$ python -q
>>> import numpy as np
>>> np.set_printoptions(suppress=True, linewidth=160)
>>> def tidy(a):
...     return np.round(a, 2) + 0
... 
>>> X = np.load("data.npy")
>>> X
array([[ 0.8 ,  1.4 , -0.4 ,  1.1 , -0.2 ],
       [ 1.2 ,  0.8 , -1.1 , -1.3 , -0.2 ],
       [ 1.3 ,  0.79, -1.14, -1.3 , -0.21],
       [-0.7 ,  2.3 , -0.6 , -0.9 ,  0.5 ]])
>>> theta = np.radians(30)
>>> r_ = np.eye(5)
>>> r_[0, 0] = r_[2, 2] = np.cos(theta)
>>> r_[0, 2], r_[2, 0] = -np.sin(theta), np.sin(theta)
>>> tidy(r_)
array([[ 0.87,  0.  , -0.5 ,  0.  ,  0.  ],
       [ 0.  ,  1.  ,  0.  ,  0.  ,  0.  ],
       [ 0.5 ,  0.  ,  0.87,  0.  ,  0.  ],
       [ 0.  ,  0.  ,  0.  ,  1.  ,  0.  ],
       [ 0.  ,  0.  ,  0.  ,  0.  ,  1.  ]])
>>> A2 = X @ r_.T
>>> tidy(np.abs(A2 - X).max(axis=0))
array([0.4, 0. , 0.8, 0. , 0. ])
>>> np.allclose(X @ X.T, A2 @ A2.T)
True
>>> W1 = np.array([[-1, -2, -1], [-3, -1, -2], [-2, -1, 0], [1, -1, -2], [0, -2, -3]])
>>> beta = np.array([3, 7, 9])
>>> hid = np.maximum(X @ W1 + beta, 0)
>>> np.linalg.matrix_rank(hid)
np.int64(3)
>>> (hid > 0).astype(int)
array([[0, 1, 1],
       [1, 1, 1],
       [1, 1, 1],
       [0, 1, 1]])
>>> C = np.array([[1, -2], [-1, 0], [2, 1]])
>>> (hid @ C).round(6).argmax(axis=1)
array([0, 0, 0, 1])
>>> tidy(hid @ C)
array([[ 3.9 ,  3.8 ],
       [12.5 ,  8.8 ],
       [12.54,  8.73],
       [ 4.2 ,  5.4 ]])
>>> F = np.array([[-1.0, -4.0, -2.0], [1.0, -3.0, -2.0], [0.0, 0.0, 0.0]])
>>> F
array([[-1., -4., -2.],
       [ 1., -3., -2.],
       [ 0.,  0.,  0.]])
>>> (F - F.T) / 2
array([[ 0. , -2.5, -1. ],
       [ 2.5,  0. , -1. ],
       [ 1. ,  1. ,  0. ]])
>>> tidy(np.linalg.matrix_power(F, 3))
array([[ 19., -36., -26.],
       [  9.,   1.,  -2.],
       [  0.,   0.,   0.]])
>>> assert F == F.T
Traceback (most recent call last):
  File "<python-input-25>", line 1, in <module>
    assert F == F.T
           ^^^^^^^^
ValueError: The truth value of an array with more than one element is ambiguous. Use a.any() or a.all()
>>> np.trace(F)
np.float64(-4.0)
>>> rank = np.linalg.matrix_rank(F)
>>> rank
np.int64(2)
>>> ns = np.linalg.svd(F)[2][rank:].T
>>> ns.shape
(3, 1)
>>> [int(np.linalg.matrix_rank(F[:, :j + 1])) for j in range(3)]
[1, 2, 2]
>>> tidy(F @ ns)
array([[0.],
       [0.],
       [0.]])
>>> tidy(ns @ ns.T)
array([[ 0.06, -0.12,  0.2 ],
       [-0.12,  0.23, -0.41],
       [ 0.2 , -0.41,  0.71]])
>>> [int(np.linalg.matrix_rank(F[:i])) for i in range(1, len(F) + 1)]
[1, 2, 2]
>>> np.linalg.matrix_rank(F.T @ F), np.linalg.matrix_rank(F @ F.T)
(np.int64(2), np.int64(2))
>>> [int(np.linalg.matrix_rank(np.delete(F, i, axis=0))) for i in range(3)]
[1, 1, 2]
>>> A2 = F[0, 0] * F[1:] - np.outer(F[1:, 0], F[0])
>>> A2
array([[0., 7., 4.],
       [0., 0., 0.]])
>>> np.linalg.matrix_rank(A2), np.linalg.matrix_rank(F)
(np.int64(1), np.int64(2))
>>> F[:, 0] / F[0, 0]
array([ 1., -1., -0.])
>>> E = np.loadtxt("block9.csv", delimiter=",")
>>> E
array([[ -1.69,   0.6 , -13.18],
       [ -1.57,   0.86,   1.96],
       [  1.21,   0.15,  -1.74],
       [ -0.49,   0.54,   6.98],
       [ 10.52,  -0.42,  13.09],
       [ -4.15,   0.31,  17.94],
       [  0.45,  -1.01,  11.48],
       [ -1.18,   0.5 , -34.99],
       [  0.45,   0.  ,  -4.94],
       [ -3.04,   0.79, -32.45],
       [  1.04,  -0.4 ,   8.19],
       [  0.94,  -1.75,  16.06],
       [  1.12,   0.27,   5.4 ],
       [ -0.78,   0.08, -10.87],
       [  1.57,   1.67, -12.52],
       [  3.31,  -0.05,  15.99]])
>>> C = E[[7, 1]].astype(float)
>>> for _ in range(7):
...     labels = np.linalg.norm(E[:, None] - C, axis=-1).argmin(axis=1)
...     C = np.array([E[labels == j].mean(axis=0) for j in range(2)])
... 
>>> labels
array([1, 1, 1, 1, 1, 1, 1, 0, 1, 0, 1, 1, 1, 1, 1, 1])
>>> tidy(C[1] - C[0])
array([ 2.96, -0.58, 37.57])
>>> A2 = E / np.sqrt((E ** 2).mean(axis=1, keepdims=True))
>>> np.linalg.matrix_rank(A2) == np.linalg.matrix_rank(E)
np.True_
>>> np.linalg.matrix_rank(E - E.mean(axis=1, keepdims=True))
np.int64(2)
>>> rng = np.random.default_rng(403)
>>> labels = rng.permutation(3)
>>> A2 = E[:, labels] * rng.choice([-1, 1], 3)
>>> A2
array([[ -0.6 , -13.18,  -1.69],
       [ -0.86,   1.96,  -1.57],
       [ -0.15,  -1.74,   1.21],
       [ -0.54,   6.98,  -0.49],
       [  0.42,  13.09,  10.52],
       [ -0.31,  17.94,  -4.15],
       [  1.01,  11.48,   0.45],
       [ -0.5 , -34.99,  -1.18],
       [ -0.  ,  -4.94,   0.45],
       [ -0.79, -32.45,  -3.04],
       [  0.4 ,   8.19,   1.04],
       [  1.75,  16.06,   0.94],
       [ -0.27,   5.4 ,   1.12],
       [ -0.08, -10.87,  -0.78],
       [ -1.67, -12.52,   1.57],
       [  0.05,  15.99,   3.31]])
>>> Uu, _, Vt = np.linalg.svd(E.T @ A2)
>>> labels
array([1, 2, 0])
>>> dist = np.linalg.norm(A2[:, None] - A2[None], axis=-1)
>>> np.unravel_index(dist.round(6).argmax(), dist.shape)
(np.int64(5), np.int64(7))
>>> dist.mean(axis=1).argmax()
np.int64(7)
>>> dist.shape
(16, 16)
>>> np.flatnonzero(dist[10] < dist.mean() / 2)
array([ 1,  3,  6, 10, 11, 12, 15])
>>> (dist + 1e9 * np.eye(16)).round(6).argmin(axis=1)
array([13, 12,  8, 10, 15, 11, 10,  9,  2,  7,  3, 15,  3,  0, 13, 11])
>>> dist[10].round(6).argsort(kind="stable")[:4]
array([10,  3, 12,  6])
>>> data = np.array([[5.0, 0.0, 0.0, 0.0],
...     [0.0, 5.0, 6.0, 2.0],
...     [0.0, 5.0, 8.0, 9.0],
...     [0.0, 0.0, 4.0, 6.0]])
>>> # splits into 2 blocks
>>> labels = rng.permutation(4)
>>> A2 = data[:, labels] * rng.choice([-1, 1], 4)
>>> A2
array([[-5.,  0.,  0., -0.],
       [-0.,  6.,  5., -2.],
       [-0.,  8.,  5., -9.],
       [-0.,  4.,  0., -6.]])
>>> Uu, _, Vt = np.linalg.svd(data.T @ A2)
>>> tidy(np.linalg.lstsq(data, A2)[0])
array([[-1.,  0.,  0.,  0.],
       [ 0.,  0.,  1.,  0.],
       [ 0.,  1.,  0.,  0.],
       [ 0.,  0.,  0., -1.]])
>>> labels
array([0, 2, 1, 3])
>>> tidy(Uu @ Vt)
array([[-1.,  0.,  0.,  0.],
       [ 0.,  0.,  1.,  0.],
       [ 0.,  1.,  0.,  0.],
       [ 0.,  0.,  0., -1.]])
>>> K = np.array([[0, 0, 1], [0, -2, 0], [1, 0, 0]])
>>> labels = rng.permutation(3)
>>> labels
array([0, 1, 2])
>>> A2 = K[labels][:, labels]
>>> A2
array([[ 0,  0,  1],
       [ 0, -2,  0],
       [ 1,  0,  0]])
>>> np.trace(A2)
np.int64(-2)
>>> f, v = K[1], K[0]
>>> f @ f
np.int64(4)
>>> pr = (f @ v) / (f @ f) * f
>>> np.outer(f, v)
array([[ 0,  0,  0],
       [ 0,  0, -2],
       [ 0,  0,  0]])
>>> v - pr
array([0., 0., 1.])
>>> q = K.astype(float).copy()
>>> for j in range(3):
...     q[:, j] -= q[:, :j] @ (q[:, :j].T @ q[:, j])
...     q[:, j] /= np.linalg.norm(q[:, j])
... 
>>> q.T @ q
array([[1., 0., 0.],
       [0., 1., 0.],
       [0., 0., 1.]])
>>> q.T @ K
array([[1., 0., 0.],
       [0., 2., 0.],
       [0., 0., 1.]])
>>> f = np.array([0, 0, 2])
>>> tidy(np.correlate(X[2], X[3], "full"))
array([ 0.65, -0.78, -2.06,  2.89,  2.66, -2.21, -2.07,  0.43,  0.15])
>>> tidy(np.cross(X[2, :3], X[3, :3]))
array([2.15, 1.58, 3.54])
>>> np.convolve(X[2], f)
array([ 0.  ,  0.  ,  2.6 ,  1.58, -2.28, -2.6 , -0.42])
>>> m1 = np.load("layer15.npy")
>>> m1
array([[-1.07, -1.86,  2.13, -1.12],
       [-0.99, -2.08,  1.99, -1.19],
       [-0.97, -1.89,  1.98, -0.93],
       [-1.15, -2.04,  1.95, -0.9 ],
       [-1.02, -1.95,  1.94, -1.06],
       [-0.97, -2.22,  1.88, -1.12],
       [-1.12, -1.98,  2.12, -1.1 ],
       [-0.83, -1.91,  2.07, -0.98],
       [-1.  , -1.94,  2.02, -0.97],
       [-0.9 , -1.97,  1.98, -0.99],
       [-0.97, -1.97,  1.82, -0.92],
       [ 1.09, -2.11, -0.95,  1.75],
       [ 1.  , -1.93, -1.07,  2.12],
       [ 0.93, -2.06, -0.86,  2.  ],
       [ 1.12, -1.88, -0.84,  2.07],
       [ 0.96, -2.11, -1.01,  1.86],
       [ 0.99, -2.02, -1.  ,  2.15],
       [ 1.15, -1.92, -1.12,  1.98],
       [ 1.06, -2.03, -0.84,  2.06],
       [ 1.02, -2.23, -0.91,  2.01],
       [ 0.99, -2.08, -0.96,  1.9 ],
       [ 0.93, -1.92, -1.07,  2.11]])
>>> theta = np.radians(15)
>>> r_ = np.eye(4)
>>> r_[0, 0] = r_[2, 2] = np.cos(theta)
>>> r_[0, 2], r_[2, 0] = -np.sin(theta), np.sin(theta)
>>> tidy(r_)
array([[ 0.97,  0.  , -0.26,  0.  ],
       [ 0.  ,  1.  ,  0.  ,  0.  ],
       [ 0.26,  0.  ,  0.97,  0.  ],
       [ 0.  ,  0.  ,  0.  ,  1.  ]])
>>> A2 = m1 @ r_.T
>>> np.allclose(m1 @ m1.T, A2 @ A2.T)
True
>>> np.allclose(np.linalg.norm(m1, axis=1), np.linalg.norm(A2, axis=1))
True
>>> tidy(np.linalg.det(r_)), tidy(np.trace(r_))
(np.float64(1.0), np.float64(3.93))
>>> hat = m1 @ np.linalg.solve(m1.T @ m1, m1.T)
>>> tidy(np.trace(hat))
np.float64(4.0)
>>> tidy(np.linalg.eigvalsh(hat))
array([0., 0., 0., 0., 0., 0., 0., 0., 0., 0., 0., 0., 0., 0., 0., 0., 0., 0., 1., 1., 1., 1.])
>>> np.allclose(hat @ hat, hat)
True
>>> labels = rng.permutation(4)
>>> A2 = m1[:, labels] * rng.choice([-1, 1], 4)
>>> A2
array([[-1.07,  1.12, -2.13, -1.86],
       [-0.99,  1.19, -1.99, -2.08],
       [-0.97,  0.93, -1.98, -1.89],
       [-1.15,  0.9 , -1.95, -2.04],
       [-1.02,  1.06, -1.94, -1.95],
       [-0.97,  1.12, -1.88, -2.22],
       [-1.12,  1.1 , -2.12, -1.98],
       [-0.83,  0.98, -2.07, -1.91],
       [-1.  ,  0.97, -2.02, -1.94],
       [-0.9 ,  0.99, -1.98, -1.97],
       [-0.97,  0.92, -1.82, -1.97],
       [ 1.09, -1.75,  0.95, -2.11],
       [ 1.  , -2.12,  1.07, -1.93],
       [ 0.93, -2.  ,  0.86, -2.06],
       [ 1.12, -2.07,  0.84, -1.88],
       [ 0.96, -1.86,  1.01, -2.11],
       [ 0.99, -2.15,  1.  , -2.02],
       [ 1.15, -1.98,  1.12, -1.92],
       [ 1.06, -2.06,  0.84, -2.03],
       [ 1.02, -2.01,  0.91, -2.23],
       [ 0.99, -1.9 ,  0.96, -2.08],
       [ 0.93, -2.11,  1.07, -1.92]])
>>> Uu, _, Vt = np.linalg.svd(m1.T @ A2)
>>> tidy(Uu @ Vt)
array([[ 1.,  0.,  0.,  0.],
       [ 0.,  0.,  0.,  1.],
       [ 0.,  0., -1.,  0.],
       [ 0., -1.,  0.,  0.]])
>>> tidy(np.linalg.lstsq(m1, A2)[0])
array([[ 1.,  0.,  0.,  0.],
       [ 0.,  0.,  0.,  1.],
       [ 0.,  0., -1.,  0.],
       [ 0., -1.,  0.,  0.]])
